>>> import numpy as np
>>> np.set_printoptions(precision=2, suppress=True, linewidth=200)
>>> rd = lambda a: np.round(a, 2) + 0
>>> F = np.load("w.npy")
>>> rd(F)
array([[-0.13,  0.01, -0.09, -0.99],
       [ 0.62, -0.65, -0.45, -0.04],
       [-0.78, -0.51, -0.34,  0.13],
       [ 0.  , -0.56,  0.82, -0.08]])
>>> rng = np.random.default_rng(4531)
>>> lab = rng.permutation(4)
>>> lab
array([2, 3, 0, 1])
>>> Y = F[lab][:, lab]
>>> rd(np.diag(Y))
array([-0.34, -0.08, -0.13, -0.65])
>>> rd(Y)
array([[-0.34,  0.13, -0.78, -0.51],
       [ 0.82, -0.08,  0.  , -0.56],
       [-0.09, -0.99, -0.13,  0.01],
       [-0.45, -0.04,  0.62, -0.65]])
>>> np.allclose(Y, F)
False
>>> rd(np.trace(Y))
np.float64(-1.2)
>>> Y = np.linalg.invert(F)
Traceback (most recent call last):
  File "<python-input-13>", line 1, in <module>
    Y = np.linalg.invert(F)
        ^^^^^^^^^^^^^^^^
AttributeError: module 'numpy.linalg' has no attribute 'invert'
>>> Y = np.linalg.inv(F)
>>> rd(np.linalg.det(F) * Y)
array([[ 0.13, -0.62,  0.78,  0.  ],
       [-0.01,  0.65,  0.51,  0.56],
       [ 0.09,  0.45,  0.34, -0.82],
       [ 0.99,  0.04, -0.13,  0.08]])
>>> np.allclose(Y, F.T)
True
>>> rd(np.linalg.det(F) * np.linalg.det(Y))
np.float64(1.0)
>>> rd(np.linalg.slogdet(F)[0])
np.float64(-1.0)
>>> rd(np.linalg.cond(F))
np.float64(1.0)
>>> rd(F @ Y)
array([[1., 0., 0., 0.],
       [0., 1., 0., 0.],
       [0., 0., 1., 0.],
       [0., 0., 0., 1.]])
>>> rd(np.linalg.inv(Y))
array([[-0.13,  0.01, -0.09, -0.99],
       [ 0.62, -0.65, -0.45, -0.04],
       [-0.78, -0.51, -0.34,  0.13],
       [ 0.  , -0.56,  0.82, -0.08]])
>>> Y = F / np.sqrt((F ** 2).mean(axis=1, keepdims=True))
>>> np.linalg.matrix_rank(F - F.mean(axis=1, keepdims=True))
np.int64(3)
>>> rd(np.linalg.norm(Y, axis=1))
array([2., 2., 2., 2.])
>>> rd(F - F.mean(axis=1, keepdims=True))
array([[ 0.17,  0.31,  0.21, -0.69],
       [ 0.75, -0.52, -0.31,  0.09],
       [-0.4 , -0.14,  0.04,  0.5 ],
       [-0.05, -0.61,  0.78, -0.13]])
>>> np.linalg.matrix_rank(Y) == np.linalg.matrix_rank(F)
np.True_
>>> K = np.load("case7.npy")
>>> K
array([[ 5,  8, -1, -2,  9,  4,  3,  1, -4],
       [-2, -2,  5,  4,  1,  0,  2,  1,  2],
       [ 5, -7, -6, -5, -8,  6, -5,  0, -3],
       [ 0, -4, -7, -9,  2, -4, -3,  1,  6],
       [-7,  4,  5, -4, -6, -9, -3, -9,  9],
       [-7, -8, -2, -5, -2,  2, -9, -2, -5],
       [ 1, -7,  2,  6, -3,  1, -7, -4, -6],
       [ 9,  9,  5,  8,  4,  1,  1, -5,  7],
       [-7, -9, -6, -9, -3, -3,  5, -4,  5],
       [-5, -2, 24, 18, 14,  4, 13,  6,  6]])
>>> Y = np.c_[K[:, :1] @ np.array([[2]]), np.array([2, -2, 3, 2, -1, -7, 6, 4, -4, -9])]
>>> Y
array([[ 10,   2],
       [ -4,  -2],
       [ 10,   3],
       [  0,   2],
       [-14,  -1],
       [-14,  -7],
       [  2,   6],
       [ 18,   4],
       [-14,  -4],
       [-10,  -9]])
>>> np.linalg.matrix_rank(np.c_[K, Y])
np.int64(10)
>>> rd(np.linalg.norm(Y - K @ np.linalg.lstsq(K, Y)[0], axis=0))
array([0.  , 0.19])
>>> W1 = np.array([[2, 2, 8, 5], [5, 0, 9, 5]])
>>> c = np.array([-1, 3, -3, -1])
>>> hid = np.maximum(Y @ W1 + c, 0)
>>> (hid > 0).mean(axis=0)
array([0.5, 0.5, 0.5, 0.5])
>>> hid
array([[ 29,  23,  95,  59],
       [  0,   0,   0,   0],
       [ 34,  23, 104,  64],
       [  9,   3,  15,   9],
       [  0,   0,   0,   0],
       [  0,   0,   0,   0],
       [ 33,   7,  67,  39],
       [ 55,  39, 177, 109],
       [  0,   0,   0,   0],
       [  0,   0,   0,   0]])
>>> Z = np.array([[3, 6, 0], [3, 4, 8], [2, 3, 9], [1, 8, 3]])
>>> W1 @ Z
array([[ 33,  84, 103],
       [ 38,  97,  96]])
>>> f = np.array([2, -1, -1, 2])
>>> Y = F + np.outer(f, np.eye(4)[2])
>>> np.linalg.matrix_rank(np.linalg.inv(Y) - np.linalg.inv(F), tol=1e-8)
np.int64(1)
>>> rd(np.linalg.det(Y) / np.linalg.det(F)), rd(1 + np.linalg.solve(F, f)[2])
(np.float64(3.24), np.float64(3.24))
>>> np.linalg.matrix_rank(Y - F)
np.int64(1)
>>> vec = np.array([-1, 1, 1, 0, 2, 1, -2, -1, -3])
>>> rhs = K @ vec
>>> c, lr = np.zeros(9), 1 / np.linalg.norm(K, 2) ** 2
>>> for i in range(60):
...     c -= lr * K.T @ (K @ c - rhs)
...     if i % 10 == 0: print(i, round(np.linalg.norm(K @ c - rhs), 2))
... 
0 55.21
10 21.69
20 11.85
30 7.02
40 4.51
50 3.1
>>> rd(np.linalg.cond(K))
np.float64(18.88)
>>> np.count_nonzero(K)
np.int64(87)
>>> K.sum(axis=0)
array([ -8, -18,  19,   2,   8,   2,  -3, -15,  17])
>>> K.sum(axis=1)
array([ 23,  11, -23, -18, -20, -38, -17,  39, -31,  78])
>>> K.shape
(10, 9)
>>> K.mean(axis=0)
array([-0.8, -1.8,  1.9,  0.2,  0.8,  0.2, -0.3, -1.5,  1.7])
>>> K - K[0]
array([[  0,   0,   0,   0,   0,   0,   0,   0,   0],
       [ -7, -10,   6,   6,  -8,  -4,  -1,   0,   6],
       [  0, -15,  -5,  -3, -17,   2,  -8,  -1,   1],
       [ -5, -12,  -6,  -7,  -7,  -8,  -6,   0,  10],
       [-12,  -4,   6,  -2, -15, -13,  -6, -10,  13],
       [-12, -16,  -1,  -3, -11,  -2, -12,  -3,  -1],
       [ -4, -15,   3,   8, -12,  -3, -10,  -5,  -2],
       [  4,   1,   6,  10,  -5,  -3,  -2,  -6,  11],
       [-12, -17,  -5,  -7, -12,  -7,   2,  -5,   9],
       [-10, -10,  25,  20,   5,   0,  10,   5,  10]])
>>> rd(np.linalg.svd(K, compute_uv=False))
array([43.59, 24.67, 22.8 , 18.32, 11.49,  9.02,  7.01,  5.99,  2.31])
>>> np.abs(K).max()
np.int64(24)
>>> feats = np.loadtxt("layer5.csv", delimiter=",")
>>> feats
array([[ 0., -7., -2., -4., -2.],
       [ 7.,  0., -6.,  7.,  2.],
       [ 2.,  6.,  0., -4., -2.],
       [ 4., -7.,  4.,  0.,  0.],
       [ 2., -2.,  2.,  0.,  0.]])
>>> Y = np.array([[1, -1], [0, 1]])
>>> Z = np.kron(Y, feats)
>>> np.linalg.matrix_rank(Z)
np.int64(8)
>>> Z.shape
(10, 10)
>>> rd(np.linalg.norm(Z, 2)), rd(np.linalg.norm(Y, 2) * np.linalg.norm(feats, 2))
(np.float64(19.51), np.float64(19.51))
>>> Y = feats + rng.integers(-2, 3, (5, 4)) @ rng.integers(-2, 3, (4, 5))
>>> Y
array([[  4.,  -3.,  -6.,  -4.,   2.],
       [  7.,   4.,   0.,   7.,  -6.],
       [  0.,  -3.,  -6.,  -4.,   6.],
       [  6., -11.,   6.,  -6.,  -2.],
       [ -1.,   0.,   1.,   3.,   3.]])
>>> np.linalg.matrix_rank(Y - feats, tol=1e-8)
np.int64(4)
>>> np.abs(Y - feats).sum(axis=1)
array([16., 18., 25., 16., 12.])
>>> rank = np.linalg.matrix_rank(feats)
>>> rank
np.int64(4)
>>> ns = np.linalg.svd(feats)[2][rank:].T
>>> ns.shape
(5, 1)
>>> rd(feats @ ns)
array([[0.],
       [0.],
       [0.],
       [0.],
       [0.]])
>>> rd(ns[:, 0] / ns[np.abs(ns[:, 0]).round(6).argmax(), 0])
array([ 0.09,  0.  , -0.09, -0.45,  1.  ])
>>> [int(np.linalg.matrix_rank(np.delete(feats, i, axis=0))) for i in range(5)]
[4, 3, 4, 4, 4]
>>> [int(np.linalg.matrix_rank(feats[:, :j + 1])) for j in range(5)]
[1, 2, 3, 4, 4]
>>> left, s, VT = np.linalg.svd(feats)
>>> rd(s)
array([12.06, 12.06,  6.05,  6.05,  0.  ])
>>> Y = left[:, :4] @ np.diag(s[:4]) @ VT[:4]
>>> rd(np.linalg.norm(feats - Y) / np.linalg.norm(feats))
np.float64(0.0)
>>> rd(Y)
array([[ 0., -7., -2., -4., -2.],
       [ 7.,  0., -6.,  7.,  2.],
       [ 2.,  6.,  0., -4., -2.],
       [ 4., -7.,  4.,  0.,  0.],
       [ 2., -2.,  2.,  0.,  0.]])
>>> np.linalg.matrix_rank(feats, rtol=0.05)
np.int64(4)
>>> left, s, VT = np.linalg.svd(feats)
>>> V = VT[:(s > 1e-8).sum()]
>>> vec = feats[4] + 3 * feats[1] + rng.integers(2) * np.eye(5)[3]
>>> vec
array([ 23.,  -2., -16.,  21.,   6.])
>>> rd(np.diag(V.T @ V))
array([0.99, 1.  , 0.99, 0.83, 0.18])
>>> np.allclose(V.T @ V @ vec, vec)
True
>>> np.linalg.matrix_rank(np.vstack([feats, vec]))
np.int64(4)
>>> rd(V.T @ V)
array([[ 0.99,  0.  ,  0.01,  0.03, -0.07],
       [ 0.  ,  1.  ,  0.  ,  0.  ,  0.  ],
       [ 0.01,  0.  ,  0.99, -0.03,  0.07],
       [ 0.03,  0.  , -0.03,  0.83,  0.37],
       [-0.07,  0.  ,  0.07,  0.37,  0.18]])
>>> E = np.array([[1.3, 1.5, 0.2, 0.8, -0.9],
...     [-0.7, 0.9, -0.7, 0.1, -1.1],
...     [0.0, 1.1, -0.2, 0.7, 0.1],
...     [-0.3, -0.9, -1.9, 0.9, -0.2],
...     [0.6, -0.9, -0.8, 0.2, -1.0],
...     [1.9, 0.7, 0.4, 0.5, -0.3],
...     [-0.2, -0.7, -0.5, 1.0, 0.0],
...     [0.3, 0.1, 0.1, -0.3, -1.2],
...     [0.9, 0.1, 0.0, -0.4, 1.2],
...     [-0.1, -0.1, -0.2, 0.1, -0.2],
...     [1.0, -0.1, 2.4, 1.0, 1.5]])
>>> E[:, 2] = -3 * E[:, 4] + 0.05 * rng.normal(size=11)
>>> rd(E)
array([[ 1.3 ,  1.5 ,  2.63,  0.8 , -0.9 ],
       [-0.7 ,  0.9 ,  3.35,  0.1 , -1.1 ],
       [ 0.  ,  1.1 , -0.34,  0.7 ,  0.1 ],
       [-0.3 , -0.9 ,  0.57,  0.9 , -0.2 ],
       [ 0.6 , -0.9 ,  2.96,  0.2 , -1.  ],
       [ 1.9 ,  0.7 ,  0.75,  0.5 , -0.3 ],
       [-0.2 , -0.7 , -0.04,  1.  ,  0.  ],
       [ 0.3 ,  0.1 ,  3.56, -0.3 , -1.2 ],
       [ 0.9 ,  0.1 , -3.58, -0.4 ,  1.2 ],
       [-0.1 , -0.1 ,  0.55,  0.1 , -0.2 ],
       [ 1.  , -0.1 , -4.48,  1.  ,  1.5 ]])
>>> Y = np.c_[E[:, :1] @ np.array([[-2]]), np.array([2, 1, 0, -3, 2, -3, 1, -2, 0, 1, 1])]
>>> Y
array([[-2.6,  2. ],
       [ 1.4,  1. ],
       [ 0. ,  0. ],
       [ 0.6, -3. ],
       [-1.2,  2. ],
       [-3.8, -3. ],
       [ 0.4,  1. ],
       [-0.6, -2. ],
       [-1.8,  0. ],
       [ 0.2,  1. ],
       [-2. ,  1. ]])
>>> np.linalg.matrix_rank(Y)
np.int64(2)
>>> rd(np.linalg.norm(Y - E @ np.linalg.lstsq(E, Y)[0], axis=0))
array([0.  , 4.94])
>>> vec = np.array([2, 2])
>>> rhs = Y @ vec
>>> rd(np.linalg.lstsq(Y, rhs)[0])
array([2., 2.])
>>> rd(np.linalg.solve(Y.T @ Y, Y.T @ rhs))
array([2., 2.])
>>> rhs = rhs + 0.1 * rng.normal(size=11)
>>> rd(rhs)
array([ -1.1 ,   4.79,  -0.04,  -4.91,   1.77, -13.69,   2.8 ,  -5.07,  -3.61,   2.56,  -1.93])
>>> c, *_ = np.linalg.lstsq(Y, rhs)
>>> rd(Y.T @ (rhs - Y @ c))
array([0., 0.])
>>> vec = np.array([1, 3, 1, 2, 1])
>>> rhs = E @ vec
>>> rd(np.linalg.lstsq(E, rhs)[0])
array([1., 3., 1., 2., 1.])
>>> rd(np.linalg.solve(E.T @ E, E.T @ rhs))
array([1., 3., 1., 2., 1.])
>>> rd(rhs)
array([ 9.13,  4.45,  4.46, -0.83,  0.26,  5.45, -0.34,  2.36, -1.98,  0.15, -0.28])
>>> try:
...     np.linalg.solve(E, rhs)
... except np.linalg.LinAlgError as e:
...     print(repr(e))
... 
LinAlgError('Last 2 dimensions of the array must be square')
>>> rhs = rhs + 0.1 * rng.normal(size=11)
>>> rd(rhs)
array([ 8.95,  4.31,  4.47, -0.76,  0.2 ,  5.42, -0.49,  2.37, -1.93,  0.19, -0.23])
>>> c, *_ = np.linalg.lstsq(E, rhs)
>>> [round(float(np.linalg.norm(np.linalg.solve(E.T @ E + lam * np.eye(5), E.T @ rhs))), 2) for lam in (0, 1, 10, 100)]
[3.83, 3.28, 1.78, 0.45]
>>> c.round()
array([ 1.,  3.,  0.,  2., -1.])
>>> rd(E.T @ (rhs - E @ c))
array([0., 0., 0., 0., 0.])
>>> rd(c)
array([ 0.97,  2.98,  0.3 ,  1.93, -1.02])
>>> lab = E[:, 1] > np.median(E[:, 1])
>>> f = E[lab].mean(axis=0) - E[~lab].mean(axis=0)
>>> np.argsort(-np.abs(f).round(6), kind="stable")
array([2, 1, 4, 0, 3])
>>> rd((((E - E.mean(axis=0)) @ f > 0) == lab).mean())
np.float64(0.73)
>>> data = np.loadtxt("test2.csv", delimiter=",")
>>> data
array([[ 1., -1., -1.,  1.,  1., -1., -1.,  1.],
       [ 1.,  1.,  1.,  1.,  1.,  1.,  1.,  1.],
       [ 1., -1., -1.,  1., -1.,  1.,  1., -1.]])
>>> vec = np.array([1, 1, 1, 3, 0, 0, 3, 0])
>>> a = np.maximum(data @ vec, 0)
>>> np.maximum(data @ vec, 0) - np.maximum(-data @ vec, 0)
array([-1.,  9.,  5.])
>>> a
array([0., 9., 5.])
>>> np.maximum(data @ (3 * vec), 0)
array([ 0., 27., 15.])
>>> data.T @ a
array([14.,  4.,  4., 14.,  4., 14., 14.,  4.])
>>> np.flatnonzero(a > 1e-9)
array([1, 2])
>>> data * (a > 1e-9)[:, None]
array([[ 0., -0., -0.,  0.,  0., -0., -0.,  0.],
       [ 1.,  1.,  1.,  1.,  1.,  1.,  1.,  1.],
       [ 1., -1., -1.,  1., -1.,  1.,  1., -1.]])
>>> np.diff(data, axis=0)
array([[ 0.,  2.,  2.,  0.,  0.,  2.,  2.,  0.],
       [ 0., -2., -2.,  0., -2.,  0.,  0., -2.]])
>>> np.linalg.matrix_rank(data)
np.int64(3)
>>> np.abs(data).max()
np.float64(1.0)
>>> data.sum(axis=1)
array([0., 8., 0.])
>>> gram = data.T @ data
>>> np.allclose(gram, gram.T)
True
>>> np.linalg.matrix_rank(gram)
np.int64(3)
>>> rd(np.linalg.svd(data, compute_uv=False) ** 2)
array([8., 8., 8.])
>>> rd(np.linalg.eigvalsh(gram)[::-1])
array([8., 8., 8., 0., 0., 0., 0., 0.])
>>> m1 = np.load("run14.npy")
>>> m1
array([[ 1, -1, -1,  1, -1,  1,  1, -1],
       [ 1,  1,  1,  1,  1,  1,  1,  1],
       [ 1,  1,  1,  1, -1, -1, -1, -1],
       [ 1, -1, -1,  1,  1, -1, -1,  1],
       [ 1, -1,  1, -1,  1, -1,  1, -1],
       [ 1,  1, -1, -1,  1,  1, -1, -1],
       [ 1, -1,  1, -1, -1,  1, -1,  1]])
>>> T = np.stack([m1, -2 * m1, m1[::-1]])
>>> np.linalg.matrix_rank(T)
array([7, 7, 7])
>>> (T @ m1.T).shape
(3, 7, 7)
>>> np.linalg.matrix_rank(T.reshape(3, -1))
np.int64(2)
>>> np.einsum("bij,cij->bc", T, T)
array([[  56, -112,    8],
       [-112,  224,  -16],
       [   8,  -16,   56]])
>>> T.shape
(3, 7, 8)
>>> rd(np.linalg.norm(T, axis=(1, 2)))
array([ 7.48, 14.97,  7.48])
>>> left, s, VT = np.linalg.svd(m1, full_matrices=False)
>>> left.shape, s.shape, VT.shape
((7, 7), (7,), (7, 8))
>>> rd(s)
array([2.83, 2.83, 2.83, 2.83, 2.83, 2.83, 2.83])
>>> rd(VT @ VT.T)
array([[1., 0., 0., 0., 0., 0., 0.],
       [0., 1., 0., 0., 0., 0., 0.],
       [0., 0., 1., 0., 0., 0., 0.],
       [0., 0., 0., 1., 0., 0., 0.],
       [0., 0., 0., 0., 1., 0., 0.],
       [0., 0., 0., 0., 0., 1., 0.],
       [0., 0., 0., 0., 0., 0., 1.]])
>>> rd(np.cumsum(s ** 2) / np.sum(s ** 2))
array([0.14, 0.29, 0.43, 0.57, 0.71, 0.86, 1.  ])
>>> J = rng.normal(size=(35, 3)) + 5 * np.array([0, 0, 4])
>>> rd(J)
array([[ 0.53, -0.32, 17.78],
       [-1.42, -1.39, 20.36],
       [-0.28,  1.25, 20.88],
       [-1.05,  0.04, 19.84],
       [ 1.65,  0.98, 19.81],
       [ 1.79,  0.  , 19.69],
       [ 0.08, -0.3 , 21.24],
       [-0.81,  0.71, 21.15],
       [-1.2 , -0.06, 20.95],
       [ 0.44, -0.72, 21.28],
       [-1.22, -0.52, 20.85],
       [ 0.48,  1.99, 18.7 ],
       [-2.05, -0.02, 17.98],
       [ 0.87, -1.28, 23.14],
       [ 1.24, -0.37, 20.03],
       [ 0.83,  0.76, 19.32],
       [-0.96, -1.08, 21.44],
       [-0.09, -1.79, 20.52],
       [ 0.44, -2.3 , 20.35],
       [-0.29,  0.05, 20.87],
       [-0.42, -0.07, 20.01],
       [ 0.35,  0.05, 20.46],
       [-0.83, -0.65, 19.55],
       [-1.28,  2.58, 19.04],
       [ 0.45,  0.22, 20.44],
       [ 0.43, -1.12, 19.38],
       [ 0.44, -0.04, 20.38],
       [-1.41,  0.85, 19.53],
       [ 0.16,  0.9 , 19.31],
       [ 0.02,  0.94, 19.89],
       [ 1.04,  1.87, 20.06],
       [ 1.82, -0.09, 19.64],
       [ 1.44,  1.31, 20.58],
       [ 0.23,  0.35, 20.76],
       [-0.74, -1.46, 18.46]])
>>> cen = J - J.mean(axis=0)
>>> left, s, VT = np.linalg.svd(cen, full_matrices=False)
>>> np.searchsorted(np.cumsum(s ** 2) / (s ** 2).sum(), 0.9) + 1
np.int64(3)
>>> rd(np.abs(VT[-1]))
array([0.52, 0.57, 0.64])
>>> rd((s ** 2).sum() ** 2 / (s ** 4).sum())
np.float64(2.83)
